>>> import numpy as np
>>> import numpy.linalg as la
>>> np.set_printoptions(suppress=True, linewidth=200)
>>> rd = lambda a: np.round(a, 4) + 0
>>> W0 = np.array([[1, 1, -1, -1, 1, 1, -1, -1],
...     [1, -1, 1, -1, -1, 1, -1, 1],
...     [1, -1, 1, -1, 1, -1, 1, -1]])
>>> B = W0 / np.sqrt((W0 ** 2).mean(axis=1, keepdims=True))
>>> rd(la.norm(B, axis=1))
array([2.8284, 2.8284, 2.8284])
>>> def softmax(z):
...     e = np.exp(z - z.max(axis=-1, keepdims=True))
...     return e / e.sum(axis=-1, keepdims=True)
... 
>>> print(rd(softmax(W0[2] + -2)))
[0.2202 0.0298 0.2202 0.0298 0.2202 0.0298 0.2202 0.0298]
>>> print(rd(softmax(10 * W0[2])))
[0.25 0.   0.25 0.   0.25 0.   0.25 0.  ]
>>> rd(softmax(W0).sum(axis=1))
array([1., 1., 1.])
>>> scores = W0 @ W0.T / np.sqrt(8)
>>> rd(softmax(scores + np.triu(np.full(scores.shape, -np.inf), 1)))
array([[1.    , 0.    , 0.    ],
       [0.0558, 0.9442, 0.    ],
       [0.0529, 0.0529, 0.8943]])
>>> rd(softmax(scores))
array([[0.8943, 0.0529, 0.0529],
       [0.0529, 0.8943, 0.0529],
       [0.0529, 0.0529, 0.8943]])
>>> w1 = np.array([[2, 3, 4, 3, 1, 1],
...     [0, 1, 2, 5, 2, 3],
...     [3, 0, 0, 0, 4, 1],
...     [0, 0, 1, 3, 0, 3],
...     [1, 5, 5, 3, 0, 2],
...     [5, 0, 3, 5, 1, 5],
...     [2, 4, 1, 3, 4, 5],
...     [0, 0, 1, 2, 2, 1]])
>>> beta = np.array([-2, -2, 1, 1, -1, 3])
>>> act = np.maximum(W0 @ w1 + beta, 0)
>>> print((act > 0).astype(int))
[[1 1 1 1 0 1]
 [1 0 0 0 1 0]
 [1 1 1 0 1 0]]
>>> act
array([[ 1,  3, 12,  9,  0,  4],
       [ 5,  0,  0,  0,  1,  0],
       [ 1,  9,  4,  0,  3,  0]])
>>> print(rd((act > 0).mean(axis=0)))
[1.     0.6667 0.6667 0.3333 0.6667 0.3333]
>>> W2 = np.array([[-1, -2], [-2, -2], [-1, -1], [-1, 1], [0, -1], [1, -1]])
>>> (act @ W2).round(6).argmax(axis=1)
array([1, 0, 0])
>>> w1 @ W2
array([[-14, -13],
       [ -6,  -4],
       [ -2, -11],
       [ -1,  -1],
       [-17, -16],
       [ -8, -14],
       [ -9, -19],
       [ -2,  -2]])
>>> X = np.load("w.npy")
>>> X
array([[-2. , -0.6,  0.2],
       [ 0.6, -0.3,  1.2],
       [-0.3,  0.7,  1.5],
       [-1. , -0.7,  1.2],
       [-1.5,  0.2,  1.5],
       [ 0.1, -1.1, -1.2],
       [-3.3,  3.6,  3.3],
       [-1.5,  0.8,  1.2],
       [-0.3, -0.3,  0.7],
       [ 0.8,  0.6,  0.4],
       [-1.2, -1.8, -0.2],
       [-1.5, -0.6,  2.3],
       [ 0. , -1.4,  0.8],
       [-1.3, -0.8, -0.6],
       [ 0.9,  0.8,  0.7],
       [-0.5,  0.2,  1.4],
       [ 0.8, -0.7,  0.9],
       [ 0.6,  1. ,  0.8],
       [ 1.8,  0.4,  0.1],
       [ 1.2, -0.5,  0.9],
       [-0.4,  0.7,  1.4],
       [-1. ,  0. , -0.4]])
>>> Xc = X - X.mean(axis=0)
>>> Uu, sig, Vh = la.svd(Xc, full_matrices=False)
>>> (np.sign(Uu[:, 0]) == np.sign(Uu[0, 0])).astype(int)
array([1, 0, 1, 1, 1, 0, 1, 1, 0, 0, 0, 1, 0, 0, 0, 1, 0, 0, 0, 0, 1, 0])
>>> rd((sig ** 2).sum() ** 2 / (sig ** 4).sum())
np.float64(2.2139)
>>> print(rd(np.abs(Vh[-1])))
[0.1483 0.5787 0.8019]
>>> rd(sig ** 2 / (sig ** 2).sum())
array([0.5913, 0.3006, 0.1081])
